In [1]: import numpy as np

In [2]: np.set_printoptions(suppress=True, linewidth=100)

In [3]: sig = 20 * 0.5 ** np.arange(6)

In [4]: rng = np.random.default_rng(61306)

In [5]: feats = rng.normal(size=(15, 6)) * rng.permutation(sig)

In [6]: feats.round(1) + 0
Out[6]: 
array([[  5.9,   0.9,  53. , -13.7,   0.1,  -0.3],
       [ -6.8,   3.7, -11.2,  -0.3,  -0.4,  -0.5],
       [ -3.5,  -4.1,  -1.3,   1.5,  -0.5,   1. ],
       [  3.6,   3.6, -14. , -12.1,   0.1,  -0.2],
       [  2.8,   3.4,  -4.2,   5.1,   0. ,  -1.5],
       [  6.4,  -2.5,  -5. ,   7. ,   1.4,   0. ],
       [  1.8,   3.8,   6.6,  -7.7,  -0.7,  -1.1],
       [ -3.4,   0.9,  24.4,  -6. ,   0.6,   0.4],
       [ -5.1,   3.6,  12. ,  -5. ,  -0.5,   0.9],
       [ -3.7,  -2.5,   2.8,   9.6,  -1.8,   0.9],
       [ -4.4,   0.9,  27. ,   5.5,   1.2,  -0.7],
       [ -2.7,  -1.1,   3. , -33.6,  -1. ,   0.1],
       [  2.1,   2.7, -13. ,   8.1,   1.1,  -1.1],
       [ -2.9,  -0.2,  21.6,  -7.2,  -0.3,  -1.3],
       [ -4.4,   0. ,   0. ,  -5.1,  -0.7,   0. ]])

In [7]: cov = np.cov(feats, rowvar=False)

In [8]: round(np.corrcoef(feats[:, 1], feats[:, 2])[0, 1], 1)
Out[8]: np.float64(-0.1)

In [9]: np.argsort(-feats.std(axis=0).round(6), kind="stable")
Out[9]: array([2, 3, 0, 1, 4, 5])

In [10]: np.round(np.polyfit(feats[:, 1], feats[:, 2], 1), 1)
Out[10]: array([-0.7,  7.4])

In [11]: cov.round(1)
Out[11]: 
array([[ 18.1,   0.9,   2.5,   0.3,   1.6,  -1.2],
       [  0.9,   6.8,  -4.8,  -1.9,   0.3,  -1.1],
       [  2.5,  -4.8, 332.2, -49.4,   1.1,   0.2],
       [  0.3,  -1.9, -49.4, 124. ,   3.1,  -0.6],
       [  1.6,   0.3,   1.1,   3.1,   0.8,  -0.2],
       [ -1.2,  -1.1,   0.2,  -0.6,  -0.2,   0.7]])

In [12]: np.round(feats.std(axis=0), 1)
Out[12]: array([ 4.1,  2.5, 17.6, 10.8,  0.8,  0.8])

In [13]: np.argwhere(np.triu(np.abs(np.corrcoef(feats.T)) > 0.8, 1))
Out[13]: array([], shape=(0, 2), dtype=int64)

In [14]: np.round(np.linalg.eigvalsh(cov)[::-1], 1)
Out[14]: array([343.4, 113.1,  18.4,   6.7,   0.5,   0.4])

In [15]: Ac = feats - feats.mean(axis=0)

In [16]: evecs = np.linalg.svd(Ac)[2][:4]

In [17]: Y = Ac - Ac @ evecs.T @ evecs

In [18]: np.round((Ac @ evecs.T).std(axis=0), 1)
Out[18]: array([17.9, 10.3,  4.1,  2.5])

In [19]: np.round(np.cov(Ac @ evecs.T, rowvar=False), 1) + 0
Out[19]: 
array([[343.4,   0. ,   0. ,   0. ],
       [  0. , 113.1,   0. ,   0. ],
       [  0. ,   0. ,  18.4,   0. ],
       [  0. ,   0. ,   0. ,   6.7]])

In [20]: np.linalg.norm(Y, axis=1).round(6).argmax()
Out[20]: np.int64(9)

In [21]: np.round(Y.std(axis=0), 1) + 0
Out[21]: array([0.1, 0.1, 0. , 0. , 0.7, 0.6])

In [22]: x = np.array([0, 1, 5, 7, 1, 7])

In [23]: target = feats @ x

In [24]: np.round(np.linalg.solve(feats.T @ feats, feats.T @ target), 1) + 0
Out[24]: array([0., 1., 5., 7., 1., 7.])

In [25]: target = target + 0.3 * rng.normal(size=15)

In [26]: target.round(1)
Out[26]: 
array([ 167.6,  -58.3,    6.2, -152. ,    8. ,   22.7,  -25.3,   84. ,   34.5,   83.4,  171.9,
       -221.4,  -12.4,   48.1,  -35.4])

In [27]: coef, *_ = np.linalg.lstsq(feats, target)

In [28]: [round(float(np.linalg.norm(np.linalg.solve(feats.T @ feats + lam * np.eye(6), feats.T @ target))), 2) for lam in (0, 1, 10, 100)]
Out[28]: [11.11, 10.45, 8.9, 8.13]

In [29]: coef.round(1) + 0
Out[29]: array([0. , 1. , 5. , 7. , 0.9, 6.9])

In [30]: np.round(feats.T @ (target - feats @ coef), 1) + 0
Out[30]: array([0., 0., 0., 0., 0., 0.])

In [31]: M = np.loadtxt("layer13.csv", delimiter=",")

In [32]: M.round(1) + 0
Out[32]: 
array([[ 1.6,  0.6,  0.3, -0.7,  0.6, -0.7,  0.4,  0. ,  1.2,  0.4, -0.6,  0.1, -0.1],
       [-1.6, -2. ,  0. ,  1.6, -0.8,  1. , -1.4,  0. , -2.6, -0.5,  0.7,  0. ,  0.3],
       [ 2.2, -5.5,  1.5,  3. ,  0.1,  0.7, -4. , -0.2, -5. , -0.3, -0.4,  0.5,  1. ],
       [ 0.7,  3.3, -0.4, -2.2,  0.6, -1.1,  2.4,  0.1,  3.7,  0.5, -0.5, -0.2, -0.6],
       [-1. ,  2.7, -0.7, -1.5,  0. , -0.4,  2. ,  0.1,  2.5,  0.2,  0.2, -0.2, -0.5],
       [-1.5,  3.1, -0.9, -1.6, -0.1, -0.3,  2.3,  0.1,  2.7,  0.1,  0.3, -0.3, -0.6],
       [ 3.3, -2.7,  1.2,  1. ,  0.8, -0.4, -2.1, -0.1, -1.8,  0.2, -1. ,  0.4,  0.5],
       [ 1.7, -1.1,  0.6,  0.3,  0.4, -0.3, -0.8, -0.1, -0.6,  0.2, -0.5,  0.2,  0.2],
       [ 2.4, -1.4,  0.8,  0.4,  0.6, -0.4, -1.1, -0.1, -0.7,  0.2, -0.8,  0.2,  0.3],
       [ 1.2,  2.5, -0.1, -1.8,  0.7, -1.1,  1.8,  0. ,  3. ,  0.5, -0.6, -0.1, -0.4]])

In [33]: # rank 2

In [34]: np.round(M @ np.linalg.pinv(M) @ M, 1) + 0
Out[34]: 
array([[ 1.6,  0.6,  0.3, -0.7,  0.6, -0.7,  0.4,  0. ,  1.2,  0.4, -0.6,  0.1, -0.1],
       [-1.6, -2. ,  0. ,  1.6, -0.8,  1.1, -1.4,  0. , -2.6, -0.5,  0.7,  0. ,  0.3],
       [ 2.3, -5.5,  1.5,  3. ,  0.1,  0.7, -4. , -0.2, -5. , -0.3, -0.4,  0.5,  1. ],
       [ 0.7,  3.3, -0.4, -2.2,  0.6, -1.1,  2.4,  0.1,  3.7,  0.5, -0.5, -0.2, -0.6],
       [-1. ,  2.7, -0.7, -1.5,  0. , -0.4,  2. ,  0.1,  2.5,  0.2,  0.2, -0.2, -0.5],
       [-1.5,  3.1, -0.9, -1.6, -0.1, -0.3,  2.3,  0.1,  2.7,  0.1,  0.3, -0.3, -0.6],
       [ 3.3, -2.7,  1.2,  1. ,  0.8, -0.4, -2.1, -0.1, -1.8,  0.2, -1. ,  0.4,  0.5],
       [ 1.7, -1.1,  0.6,  0.3,  0.4, -0.3, -0.8, -0.1, -0.6,  0.2, -0.5,  0.2,  0.2],
       [ 2.4, -1.4,  0.8,  0.4,  0.6, -0.4, -1.1, -0.1, -0.7,  0.2, -0.8,  0.2,  0.3],
       [ 1.3,  2.5, -0.1, -1.8,  0.7, -1.1,  1.8,  0. ,  3. ,  0.5, -0.6, -0.1, -0.4]])

In [35]: np.unique(M.round(6), axis=0).shape
Out[35]: (10, 13)
